% ipython --no-banner

In [1]: import numpy as np

In [2]: from numpy import linalg as LA

In [3]: np.set_printoptions(precision=3, suppress=True, linewidth=140)

In [4]: def tidy(a):
   ...:     return np.round(a, 3) + 0
   ...: 

In [5]: other = np.array([[-3, 2], [-1, -3], [-2, -3]])

In [6]: arr = np.block([[np.zeros((3, 3)), other], [other.T, np.zeros((2, 2))]])

In [7]: arr
Out[7]: 
array([[ 0.,  0.,  0., -3.,  2.],
       [ 0.,  0.,  0., -1., -3.],
       [ 0.,  0.,  0., -2., -3.],
       [-3., -1., -2.,  0.,  0.],
       [ 2., -3., -3.,  0.,  0.]])

In [8]: vals, evecs = LA.eigh(arr)

In [9]: x0 = np.array([1, 0, 2, -3, 3])

In [10]: (np.sign(evecs[:, -1].round(6)) == np.sign(evecs[0, -1].round(6))).astype(int)
Out[10]: array([1, 0, 0, 1, 1])

In [11]: rng = np.random.default_rng(38)

In [12]: z = rng.permutation(5)

In [13]: z
Out[13]: array([4, 3, 2, 0, 1])

In [14]: other = arr[z][:, z]

In [15]: np.trace(other)
Out[15]: np.float64(0.0)

In [16]: rk = LA.matrix_rank(arr)

In [17]: rk
Out[17]: np.int64(4)

In [18]: ns = LA.svd(arr)[2][rk:].T

In [19]: [int(LA.matrix_rank(arr[:i])) for i in range(1, len(arr) + 1)]
Out[19]: [1, 2, 2, 3, 4]

In [20]: tidy(ns[:, 0] / ns[np.abs(ns[:, 0]).round(6).argmax(), 0])
Out[20]: array([ 0.231,  1.   , -0.846,  0.   ,  0.   ])

In [21]: [int(LA.matrix_rank(arr[:, :j + 1])) for j in range(5)]
Out[21]: [1, 2, 2, 3, 4]

In [22]: tidy(ns @ ns.T)
Out[22]: 
array([[ 0.03 ,  0.13 , -0.11 ,  0.   ,  0.   ],
       [ 0.13 ,  0.565, -0.478,  0.   ,  0.   ],
       [-0.11 , -0.478,  0.405,  0.   ,  0.   ],
       [ 0.   ,  0.   ,  0.   ,  0.   ,  0.   ],
       [ 0.   ,  0.   ,  0.   ,  0.   ,  0.   ]])

In [23]: ns.shape
Out[23]: (5, 1)

In [24]: tidy(arr @ ns)
Out[24]: 
array([[0.],
       [0.],
       [0.],
       [0.],
       [0.]])

In [25]: [int(LA.matrix_rank(np.delete(arr, i, axis=0))) for i in range(5)]
Out[25]: [4, 4, 4, 3, 3]

In [26]: K = np.load("run8.npy")

In [27]: tidy(K)
Out[27]: 
array([[0.038, 0.115, 0.192, 0.154, 0.231, 0.154, 0.   , 0.115],
       [0.184, 0.184, 0.163, 0.143, 0.   , 0.163, 0.02 , 0.143],
       [0.025, 0.175, 0.2  , 0.225, 0.125, 0.175, 0.025, 0.05 ],
       [0.086, 0.229, 0.057, 0.286, 0.   , 0.086, 0.   , 0.257],
       [0.139, 0.25 , 0.111, 0.111, 0.056, 0.111, 0.056, 0.167],
       [0.108, 0.027, 0.243, 0.162, 0.081, 0.054, 0.189, 0.135],
       [0.038, 0.269, 0.077, 0.   , 0.038, 0.038, 0.385, 0.154],
       [0.146, 0.024, 0.122, 0.146, 0.195, 0.024, 0.146, 0.195]])

In [28]: # rows sum to 1

In [29]: other = np.inv(K)
AttributeError: module 'numpy' has no attribute 'inv'


In [30]: other = LA.inv(K)

In [31]: np.allclose(other, K.T)
Out[31]: False

In [32]: tidy(LA.det(K) * other)
Out[32]: 
array([[0., 0., 0., 0., 0., 0., 0., 0.],
       [0., 0., 0., 0., 0., 0., 0., 0.],
       [0., 0., 0., 0., 0., 0., 0., 0.],
       [0., 0., 0., 0., 0., 0., 0., 0.],
       [0., 0., 0., 0., 0., 0., 0., 0.],
       [0., 0., 0., 0., 0., 0., 0., 0.],
       [0., 0., 0., 0., 0., 0., 0., 0.],
       [0., 0., 0., 0., 0., 0., 0., 0.]])

In [33]: tidy(LA.slogdet(K)[0])
Out[33]: np.float64(1.0)

In [34]: print(tidy(LA.cond(K)))
36.672

In [35]: tidy(K @ other)
Out[35]: 
array([[1., 0., 0., 0., 0., 0., 0., 0.],
       [0., 1., 0., 0., 0., 0., 0., 0.],
       [0., 0., 1., 0., 0., 0., 0., 0.],
       [0., 0., 0., 1., 0., 0., 0., 0.],
       [0., 0., 0., 0., 1., 0., 0., 0.],
       [0., 0., 0., 0., 0., 1., 0., 0.],
       [0., 0., 0., 0., 0., 0., 1., 0.],
       [0., 0., 0., 0., 0., 0., 0., 1.]])

In [36]: tidy(LA.det(K) * LA.det(other))
Out[36]: np.float64(1.0)

In [37]: W0 = np.loadtxt("out15.csv", delimiter=",")

In [38]: W0
Out[38]: 
array([[ 1.003,  6.098, -0.517],
       [-6.431,  4.098,  5.57 ],
       [-5.959,  3.175,  4.793],
       [-3.897,  2.175,  4.07 ],
       [ 0.191,  6.135, -0.11 ],
       [ 1.92 , -0.732, -1.529],
       [ 0.016,  4.52 ,  1.412],
       [-6.531,  2.027,  5.837],
       [ 2.496,  0.195, -0.23 ],
       [-5.527,  3.703,  5.757],
       [ 0.801, -1.121, -0.803],
       [-0.222,  6.434,  1.778],
       [-6.719,  1.944,  3.854],
       [ 0.179,  5.692,  1.08 ],
       [ 2.57 , -1.558, -2.007],
       [-5.889,  3.081,  5.797],
       [ 1.109, -0.542, -0.706],
       [-5.119,  0.83 ,  5.117],
       [-6.139,  0.478,  5.751],
       [ 1.539, -2.005, -1.772],
       [-6.152,  2.846,  6.218],
       [ 0.932, -1.996,  0.222],
       [-1.551,  7.923, -0.07 ],
       [ 2.234,  4.444,  2.583],
       [ 0.864, -0.843,  0.741],
       [-4.158,  0.638,  3.37 ],
       [-0.138,  7.428,  0.71 ],
       [-5.465,  3.   ,  3.861],
       [-5.902,  2.054,  3.937],
       [-4.265,  2.823,  4.869],
       [-6.604,  2.761,  5.645],
       [-0.522,  5.876, -0.175]])

In [39]: Xs = W0 - W0.mean(axis=0)

In [40]: U, sigma, vt = LA.svd(Xs, full_matrices=False)

In [41]: print(tidy(vt[0] * np.sign(vt[0, np.abs(vt[0]).argmax()])))
[ 0.779 -0.143 -0.611]

In [42]: np.abs(vt[0]).argmax()
Out[42]: np.int64(0)

In [43]: print(np.searchsorted(np.cumsum(sigma ** 2) / (sigma ** 2).sum(), 0.9) + 1)
2

In [44]: tidy(sigma)
Out[44]: array([24.032, 15.515,  4.754])

In [45]: tidy((sigma ** 2).sum() ** 2 / (sigma ** 4).sum())
Out[45]: np.float64(1.804)

In [46]: tidy(Xs.mean(axis=0))
Out[46]: array([0., 0., 0.])
